In [1]: import numpy as np

In [2]: np.set_printoptions(precision=2, suppress=True, linewidth=100)

In [3]: M = np.load("arr.npy")

In [4]: M
Out[4]: 
array([[-2,  0,  0,  0,  0,  2, -1],
       [-2,  0,  0,  0,  0,  2, -1],
       [-2,  2,  0,  2,  1,  2,  1]])

In [5]: left, sig, VT = np.linalg.svd(M)

In [6]: np.argmax(sig[:-1] / (sig[1:] + 1e-6)) + 1
Out[6]: np.int64(2)

In [7]: sig.round(2) + 0
Out[7]: array([5.28, 2.85, 0.  ])

In [8]: out = left[:, :2] @ np.diag(sig[:2]) @ VT[:2]

In [9]: np.linalg.matrix_rank(out)
Out[9]: np.int64(2)

In [10]: np.linalg.matrix_rank(M, rtol=0.05)
Out[10]: np.int64(2)

In [11]: np.argsort(-np.linalg.norm(M, axis=0).round(6), kind="stable")[:3]
Out[11]: array([0, 5, 1])

In [12]: np.linalg.cond(M) > 100
Out[12]: np.True_

In [13]: left, sig, VT = np.linalg.svd(M)

In [14]: V = VT[:(sig > 1e-8).sum()]

In [15]: rng = np.random.default_rng(327)

In [16]: x0 = M[2] + 4 * M[0] + rng.integers(2) * np.eye(7)[0]

In [17]: x0
Out[17]: array([-10.,   2.,   0.,   2.,   1.,  10.,  -3.])

In [18]: V.T @ V
Out[18]: 
array([[ 0.46, -0.07,  0.  , -0.07, -0.04, -0.46,  0.16],
       [-0.07,  0.32,  0.  ,  0.32,  0.16,  0.07,  0.28],
       [ 0.  ,  0.  ,  0.  ,  0.  ,  0.  ,  0.  ,  0.  ],
       [-0.07,  0.32,  0.  ,  0.32,  0.16,  0.07,  0.28],
       [-0.04,  0.16,  0.  ,  0.16,  0.08,  0.04,  0.14],
       [-0.46,  0.07,  0.  ,  0.07,  0.04,  0.46, -0.16],
       [ 0.16,  0.28,  0.  ,  0.28,  0.14, -0.16,  0.36]])

In [19]: round(np.linalg.norm(x0 - V.T @ V @ x0), 2)
Out[19]: np.float64(0.0)

In [20]: np.linalg.matrix_rank(np.vstack([M, x0]))
Out[20]: np.int64(2)
